$ ipython --no-banner

In [1]: import numpy as np

In [2]: np.set_printoptions(precision=2, suppress=True, linewidth=100, legacy="1.25")

In [3]: C = np.array([[-0.5, 1.3, 1.8, -2.1, 0.8]])

In [4]: rng = np.random.default_rng(647)

In [5]: M = np.array([[1],
   ...:     [7],
   ...:     [1],
   ...:     [4],
   ...:     [3],
   ...:     [4],
   ...:     [5],
   ...:     [2],
   ...:     [4],
   ...:     [5],
   ...:     [4],
   ...:     [5],
   ...:     [7],
   ...:     [8],
   ...:     [9],
   ...:     [4],
   ...:     [5],
   ...:     [6],
   ...:     [8],
   ...:     [4],
   ...:     [1],
   ...:     [3],
   ...:     [5],
   ...:     [0],
   ...:     [9],
   ...:     [9],
   ...:     [4],
   ...:     [8],
   ...:     [9],
   ...:     [2],
   ...:     [6]]) @ C + 0.1 * rng.normal(size=(31, 5))

In [6]: M
Out[6]: 
array([[ -0.46,   1.19,   1.83,  -2.17,   0.72],
       [ -3.68,   9.28,  12.75, -14.74,   5.56],
       [ -0.48,   1.15,   1.97,  -2.19,   0.74],
       [ -2.12,   5.26,   7.18,  -8.56,   3.12],
       [ -1.65,   3.96,   5.37,  -6.33,   2.5 ],
       [ -2.07,   5.24,   7.11,  -8.41,   3.34],
       [ -2.55,   6.44,   9.01, -10.59,   4.03],
       [ -0.91,   2.54,   3.75,  -4.13,   1.61],
       [ -1.99,   5.26,   7.1 ,  -8.54,   3.32],
       [ -2.59,   6.7 ,   9.1 , -10.53,   4.07],
       [ -2.02,   5.19,   7.36,  -8.44,   3.26],
       [ -2.63,   6.44,   8.86, -10.6 ,   3.93],
       [ -3.59,   9.02,  12.56, -14.64,   5.35],
       [ -3.95,  10.49,  14.29, -16.8 ,   6.5 ],
       [ -4.52,  11.63,  16.14, -19.1 ,   7.19],
       [ -1.86,   5.24,   6.93,  -8.61,   3.23],
       [ -2.42,   6.48,   9.05, -10.54,   3.64],
       [ -3.03,   7.69,  10.76, -12.67,   4.93],
       [ -3.92,  10.22,  14.22, -16.75,   6.43],
       [ -1.87,   5.29,   7.26,  -8.4 ,   3.31],
       [ -0.67,   1.48,   1.65,  -2.1 ,   0.98],
       [ -1.5 ,   3.87,   5.38,  -6.25,   2.31],
       [ -2.5 ,   6.57,   8.94, -10.51,   4.02],
       [ -0.06,  -0.02,   0.06,   0.09,  -0.04],
       [ -4.55,  11.55,  16.11, -19.  ,   7.08],
       [ -4.57,  11.82,  16.42, -18.77,   7.03],
       [ -1.77,   5.1 ,   7.06,  -8.34,   3.23],
       [ -3.99,  10.34,  14.46, -16.69,   6.57],
       [ -4.52,  11.77,  16.07, -18.94,   7.3 ],
       [ -1.13,   2.84,   3.64,  -4.18,   1.46],
       [ -2.92,   7.79,  11.01, -12.7 ,   4.84]])

In [7]: x = np.array([7, 3, 5, 8, 0])

In [8]: h1 = np.maximum(M @ x, 0)

In [9]: np.tanh(M @ x)
Out[9]: 
array([-1.  , -1.  , -1.  , -1.  , -1.  , -1.  , -1.  , -1.  , -1.  , -1.  , -1.  , -1.  , -1.  ,
       -1.  , -1.  , -1.  , -1.  , -1.  , -1.  , -1.  , -1.  , -1.  , -1.  ,  0.46, -1.  , -1.  ,
       -1.  , -1.  , -1.  , -1.  , -1.  ])

In [10]: print(h1)
[0.  0.  0.  0.  0.  0.  0.  0.  0.  0.  0.  0.  0.  0.  0.  0.  0.  0.  0.  0.  0.  0.  0.  0.5
 0.  0.  0.  0.  0.  0.  0. ]

In [11]: M.T @ h1
Out[11]: array([-0.03, -0.01,  0.03,  0.05, -0.02])

In [12]: np.flatnonzero(h1 > 1e-9)
Out[12]: array([23])

In [13]: C = M[[20, 10]].astype(float)

In [14]: for _ in range(6):
    ...:     idx = np.linalg.norm(M[:, None] - C, axis=-1).argmin(axis=1)
    ...:     C = np.array([M[idx == j].mean(axis=0) for j in range(2)])
    ...: 

In [15]: print(idx)
[0 1 0 1 0 1 1 0 1 1 1 1 1 1 1 1 1 1 1 1 0 0 1 0 1 1 1 1 1 0 1]

In [16]: C[1] - C[0]
Out[16]: array([-2.17,  5.74,  7.9 , -9.33,  3.55])

In [17]: cen = M - M.mean(axis=0)

In [18]: vecs = np.linalg.svd(cen)[2][:1]

In [19]: B = cen - cen @ vecs.T @ vecs

In [20]: np.cov(cen @ vecs.T, rowvar=False)
Out[20]: array(70.31)

In [21]: F = np.array([[15, 11, 12, 15, 12, 9],
    ...:     [8, 4, 5, 8, 5, 2],
    ...:     [5, 1, 2, 5, 2, -1],
    ...:     [7, 3, 4, 7, 4, 1],
    ...:     [13, 9, 10, 13, 10, 7],
    ...:     [2, -2, -1, 2, -1, -4],
    ...:     [12, 8, 9, 12, 9, 6],
    ...:     [10, 6, 7, 10, 7, 4]])

In [22]: print(F)
[[15 11 12 15 12  9]
 [ 8  4  5  8  5  2]
 [ 5  1  2  5  2 -1]
 [ 7  3  4  7  4  1]
 [13  9 10 13 10  7]
 [ 2 -2 -1  2 -1 -4]
 [12  8  9 12  9  6]
 [10  6  7 10  7  4]]

In [23]: # column 3 repeats column 0

In [24]: np.unique(F.round(6), axis=0).shape
Out[24]: (8, 6)

In [25]: print(np.round(np.trace(np.linalg.pinv(F) @ F), 2))
2.0

In [26]: Uu, sv, vt = np.linalg.svd(F)

In [27]: sv.round(2) + 0
Out[27]: array([53.63,  7.76,  0.  ,  0.  ,  0.  ,  0.  ])

In [28]: B = Uu[:, :2] @ np.diag(sv[:2]) @ vt[:2]

In [29]: round(np.abs(F - B).max(), 2)
Out[29]: 0.0

In [30]: print(np.linalg.matrix_rank(B))
2

In [31]: B
Out[31]: 
array([[15., 11., 12., 15., 12.,  9.],
       [ 8.,  4.,  5.,  8.,  5.,  2.],
       [ 5.,  1.,  2.,  5.,  2., -1.],
       [ 7.,  3.,  4.,  7.,  4.,  1.],
       [13.,  9., 10., 13., 10.,  7.],
       [ 2., -2., -1.,  2., -1., -4.],
       [12.,  8.,  9., 12.,  9.,  6.],
       [10.,  6.,  7., 10.,  7.,  4.]])

In [32]: np.round(np.linalg.norm(F - B) / np.linalg.norm(F), 2)
Out[32]: 0.0

In [33]: np.linalg.matrix_rank(F, rtol=0.05)
Out[33]: 2

In [34]: m1 = np.load("test10.npy")

In [35]: m1
Out[35]: 
array([[0, 1, 0],
       [0, 0, 1],
       [1, 0, 0]])

In [36]: B = m1 / np.linalg.norm(m1, axis=1, keepdims=True)

In [37]: cov = B @ B.T

In [38]: np.degrees(np.arccos(np.clip(cov[0, 2], -1, 1)))
Out[38]: 90.0

In [39]: cov
Out[39]: 
array([[1., 0., 0.],
       [0., 1., 0.],
       [0., 0., 1.]])

In [40]: np.argwhere(np.triu(np.abs(cov) > 0.95, 1))
Out[40]: array([], shape=(0, 2), dtype=int64)

In [41]: arr = np.array([[0.1, -0.8, -1.9, 0.9, 0.9, -0.4],
    ...:     [0.6, 1.7, -0.6, -0.3, 0.5, -0.7],
    ...:     [0.1, 1.6, 0.2, 0.0, -1.1, -0.1],
    ...:     [-0.7, 0.9, 1.1, 0.1, -0.6, 0.6],
    ...:     [1.6, 1.3, -0.5, 1.6, -1.1, 1.4],
    ...:     [-0.4, 0.4, 0.7, 0.4, -0.8, 0.4],
    ...:     [-1.3, 0.2, 1.1, 0.3, -0.1, -0.2],
    ...:     [-0.1, 0.0, -0.3, -0.5, -0.2, 0.3],
    ...:     [1.6, 0.7, -0.8, 0.3, 0.4, 0.3],
    ...:     [-0.7, 0.2, 0.4, -1.1, 0.4, 1.3],
    ...:     [0.4, -0.1, -0.4, 2.2, 1.9, 1.3]])

In [42]: arr[8] *= 10

In [43]: arr
Out[43]: 
array([[ 0.1, -0.8, -1.9,  0.9,  0.9, -0.4],
       [ 0.6,  1.7, -0.6, -0.3,  0.5, -0.7],
       [ 0.1,  1.6,  0.2,  0. , -1.1, -0.1],
       [-0.7,  0.9,  1.1,  0.1, -0.6,  0.6],
       [ 1.6,  1.3, -0.5,  1.6, -1.1,  1.4],
       [-0.4,  0.4,  0.7,  0.4, -0.8,  0.4],
       [-1.3,  0.2,  1.1,  0.3, -0.1, -0.2],
       [-0.1,  0. , -0.3, -0.5, -0.2,  0.3],
       [16. ,  7. , -8. ,  3. ,  4. ,  3. ],
       [-0.7,  0.2,  0.4, -1.1,  0.4,  1.3],
       [ 0.4, -0.1, -0.4,  2.2,  1.9,  1.3]])

In [44]: # row 8 dominates

In [45]: hat = arr @ np.linalg.solve(arr.T @ arr, arr.T)

In [46]: print(np.allclose(hat @ hat, hat))
True

In [47]: np.diag(hat)
Out[47]: array([0.8 , 0.65, 0.4 , 0.24, 0.69, 0.13, 0.23, 0.19, 0.99, 0.85, 0.84])

In [48]: print(np.round(np.linalg.eigvalsh(hat), 2) + 0)
[0. 0. 0. 0. 0. 1. 1. 1. 1. 1. 1.]

In [49]: hat
Out[49]: 
array([[ 0.8 ,  0.14,  0.04, -0.22,  0.11, -0.11, -0.14,  0.15, -0.04, -0.06,  0.14],
       [ 0.14,  0.65,  0.31,  0.11, -0.23, -0.06,  0.19, -0.01,  0.05,  0.02, -0.02],
       [ 0.04,  0.31,  0.4 ,  0.17,  0.23,  0.12,  0.09,  0.05, -0.01, -0.03, -0.17],
       [-0.22,  0.11,  0.17,  0.24,  0.14,  0.12,  0.15, -0.01, -0.03,  0.15,  0.11],
       [ 0.11, -0.23,  0.23,  0.14,  0.69,  0.24, -0.05,  0.09,  0.04, -0.05,  0.04],
       [-0.11, -0.06,  0.12,  0.12,  0.24,  0.13,  0.06, -0.02, -0.04, -0.04,  0.03],
       [-0.14,  0.19,  0.09,  0.15, -0.05,  0.06,  0.23, -0.14, -0.07, -0.11,  0.22],
       [ 0.15, -0.01,  0.05, -0.01,  0.09, -0.02, -0.14,  0.19, -0.01,  0.29, -0.13],
       [-0.04,  0.05, -0.01, -0.03,  0.04, -0.04, -0.07, -0.01,  0.99, -0.01,  0.03],
       [-0.06,  0.02, -0.03,  0.15, -0.05, -0.04, -0.11,  0.29, -0.01,  0.85,  0.07],
       [ 0.14, -0.02, -0.17,  0.11,  0.04,  0.03,  0.22, -0.13,  0.03,  0.07,  0.84]])

In [50]: np.round(np.trace(hat), 2)
Out[50]: 6.0

In [51]: def softmax(z):
    ...:     e = np.exp(z - z.max(axis=-1, keepdims=True))
    ...:     return e / e.sum(axis=-1, keepdims=True)
    ...: 

In [52]: softmax(arr).sum(axis=1)
Out[52]: array([1., 1., 1., 1., 1., 1., 1., 1., 1., 1., 1.])

In [53]: softmax(arr[10])
Out[53]: array([0.07, 0.04, 0.03, 0.4 , 0.3 , 0.16])

In [54]: print(np.round(softmax(10 * arr[10]), 2) + 0)
[0.   0.   0.   0.95 0.05 0.  ]

In [55]: att = arr @ arr.T / np.sqrt(6)

In [56]: print(np.round(softmax(att), 2) + 0)
[[0.01 0.   0.   0.   0.   0.   0.   0.   0.97 0.   0.01]
 [0.   0.   0.   0.   0.   0.   0.   0.   1.   0.   0.  ]
 [0.01 0.07 0.14 0.07 0.11 0.06 0.04 0.03 0.43 0.03 0.01]
 [0.01 0.05 0.14 0.22 0.09 0.14 0.14 0.06 0.   0.11 0.04]
 [0.   0.   0.   0.   0.   0.   0.   0.   1.   0.   0.  ]
 [0.03 0.05 0.13 0.17 0.14 0.14 0.13 0.07 0.   0.08 0.06]
 [0.03 0.05 0.09 0.19 0.03 0.14 0.26 0.06 0.   0.1  0.05]
 [0.09 0.09 0.1  0.09 0.09 0.09 0.08 0.11 0.07 0.13 0.06]
 [0.   0.   0.   0.   0.   0.   0.   0.   1.   0.   0.  ]
 [0.03 0.05 0.07 0.13 0.04 0.08 0.1  0.1  0.   0.33 0.06]
 [0.   0.   0.   0.   0.   0.   0.   0.   1.   0.   0.  ]]

In [57]: print(softmax(att)[10] @ arr)
[15.98  6.99 -7.99  3.    4.    3.  ]

In [58]: np.round(softmax(att + np.triu(np.full(att.shape, -np.inf), 1)), 2) + 0
Out[58]: 
array([[1.  , 0.  , 0.  , 0.  , 0.  , 0.  , 0.  , 0.  , 0.  , 0.  , 0.  ],
       [0.16, 0.84, 0.  , 0.  , 0.  , 0.  , 0.  , 0.  , 0.  , 0.  , 0.  ],
       [0.05, 0.32, 0.63, 0.  , 0.  , 0.  , 0.  , 0.  , 0.  , 0.  , 0.  ],
       [0.03, 0.12, 0.33, 0.51, 0.  , 0.  , 0.  , 0.  , 0.  , 0.  , 0.  ],
       [0.01, 0.02, 0.05, 0.02, 0.89, 0.  , 0.  , 0.  , 0.  , 0.  , 0.  ],
       [0.04, 0.08, 0.2 , 0.26, 0.2 , 0.22, 0.  , 0.  , 0.  , 0.  , 0.  ],
       [0.04, 0.06, 0.12, 0.24, 0.04, 0.17, 0.33, 0.  , 0.  , 0.  , 0.  ],
       [0.12, 0.12, 0.13, 0.13, 0.12, 0.12, 0.11, 0.15, 0.  , 0.  , 0.  ],
       [0.  , 0.  , 0.  , 0.  , 0.  , 0.  , 0.  , 0.  , 1.  , 0.  , 0.  ],
       [0.03, 0.06, 0.07, 0.14, 0.04, 0.09, 0.1 , 0.11, 0.  , 0.35, 0.  ],
       [0.  , 0.  , 0.  , 0.  , 0.  , 0.  , 0.  , 0.  , 1.  , 0.  , 0.  ]])

In [59]: B = np.c_[arr[:, :4] @ np.array([[-1, 1, -4, -2], [4, -4, -8, 4], [-5, -9, 8, 4], [-4, 2, 2, 5]]), np.array([2, 0, 0, -3, 0, -1, 2, 3, 1, 3, -3])]

In [60]: print(B)
[[   2.6   22.2   -7.4   -6.5    2. ]
 [  10.4   -1.4  -21.4    1.7    0. ]
 [   5.3   -8.1  -11.6    7.     0. ]
 [  -1.6  -14.     4.6    9.9   -3. ]
 [  -0.3    4.1  -17.6    8.     0. ]
 [  -3.1   -7.5    4.8    7.2   -1. ]
 [  -4.6  -11.4   13.     9.3    2. ]
 [   3.6    1.6   -3.    -3.5    3. ]
 [  40.    66.  -178.   -21.     1. ]
 [   3.9   -7.3    2.2   -1.7    3. ]
 [  -7.6    8.8    0.4    8.2   -3. ]]

In [61]: np.round(np.linalg.norm(B - arr @ np.linalg.lstsq(arr, B)[0], axis=0), 2) + 0
Out[61]: array([0.  , 0.  , 0.  , 0.  , 4.63])

In [62]: np.linalg.matrix_rank(B)
Out[62]: 5

In [63]: np.linalg.norm(np.linalg.qr(arr)[0].T @ B, axis=0) ** 2 / ((B ** 2).sum(axis=0) + 1e-12)
Out[63]: array([1.  , 1.  , 1.  , 1.  , 0.53])

In [64]: np.linalg.matrix_rank(np.c_[arr, B])
Out[64]: 7

In [65]: cen = (B - B.mean(axis=0)) / B.std(axis=0)

In [66]: np.argwhere(np.abs(cen) > 2)
Out[66]: 
array([[8, 0],
       [8, 1],
       [8, 2],
       [8, 3]])

In [67]: b = np.linalg.lstsq(np.delete(cen, 4, axis=1), cen[:, 4])[0]

In [68]: np.abs(b).argmax()
Out[68]: 3

In [69]: x = np.array([5, -1, 1, 5, -2, -3])

In [70]: rhs = arr @ x

In [71]: print(np.linalg.solve(arr.T @ arr, arr.T @ rhs))
[ 5. -1.  1.  5. -2. -3.]

In [72]: rhs = rhs + 0.3 * rng.normal(size=11)

In [73]: rhs
Out[73]: array([  3.21,   0.16,   1.48,  -3.65,  12.51,   0.18,  -3.22,  -3.85,  63.26, -13.43,   5.46])

In [74]: b, *_ = np.linalg.lstsq(arr, rhs)

In [75]: np.round(arr.T @ (rhs - arr @ b), 2) + 0
Out[75]: array([0., 0., 0., 0., 0., 0.])

In [76]: b.round()
Out[76]: array([ 5., -1.,  1.,  5., -2., -3.])

In [77]: J = np.array([[5.0, 7.0, 0.0, 0.0],
    ...:     [-5.0, -4.0, -1.0, 3.0],
    ...:     [0.0, 0.0, 3.0, 1.0],
    ...:     [0.0, 0.0, 0.0, 2.0]])

In [78]: print(J)
[[ 5.  7.  0.  0.]
 [-5. -4. -1.  3.]
 [ 0.  0.  3.  1.]
 [ 0.  0.  0.  2.]]

In [79]: B = J / np.sqrt((J ** 2).mean(axis=1, keepdims=True))

In [80]: B[2]
Out[80]: array([0.  , 0.  , 1.9 , 0.63])

In [81]: print(np.linalg.norm(B, axis=1))
[2. 2. 2. 2.]

In [82]: np.linalg.matrix_rank(B) == np.linalg.matrix_rank(J)
Out[82]: True

In [83]: round(np.log10(np.linalg.cond(M)))
Out[83]: 2

In [84]: [round(float(x), 2) for x in np.linalg.svd(M, compute_uv=False)[:3]]
Out[84]: [98.76, 0.75, 0.63]

In [85]: np.argsort(-np.linalg.norm(M, axis=0).round(6), kind="stable")[:3]
Out[85]: array([3, 2, 1])

In [86]: data = np.loadtxt("data.csv", delimiter=",")

In [87]: data
Out[87]: 
array([[42.,  0.,  4.,  6.],
       [ 0.,  1.,  6.,  3.],
       [ 0.,  0.,  4.,  1.],
       [ 1.,  0.,  6., 26.],
       [ 0.,  3.,  0.,  0.],
       [39.,  9.,  3.,  0.],
       [ 0.,  0.,  0.,  0.],
       [ 0., 19.,  3.,  0.],
       [26.,  1.,  2.,  0.],
       [ 0.,  0.,  5.,  2.],
       [15., 13., 17., 24.],
       [ 0.,  0.,  3., 11.],
       [18., 14., 13., 11.],
       [ 0.,  0., 13., 39.],
       [ 0.,  0.,  8., 31.],
       [15.,  0.,  0.,  0.],
       [ 0.,  0., 10., 32.],
       [12.,  0.,  5.,  4.],
       [ 0.,  0.,  8., 28.],
       [ 0.,  0.,  0.,  3.],
       [ 4.,  0.,  0.,  0.],
       [ 0.,  0.,  0.,  0.],
       [ 6., 16.,  0.,  0.],
       [22.,  0.,  0.,  1.],
       [ 0.,  0.,  1.,  0.],
       [ 6., 10.,  7.,  0.],
       [ 9.,  6., 16., 28.],
       [ 0.,  0.,  0.,  0.],
       [ 0.,  0.,  4.,  0.],
       [19.,  0.,  8., 14.],
       [ 0.,  6., 15., 25.],
       [14.,  0.,  0.,  0.],
       [ 0.,  0.,  0.,  0.],
       [25.,  0.,  0.,  0.],
       [22.,  6.,  0.,  0.]])

In [88]: cov = np.cov(data, rowvar=False)

In [89]: data.std(axis=0)
Out[89]: array([11.6 ,  5.27,  5.1 , 12.05])

In [90]: np.argsort(-data.std(axis=0).round(6), kind="stable")
Out[90]: array([3, 0, 1, 2])

In [91]: print(np.median(data, axis=0))
[0. 0. 3. 1.]
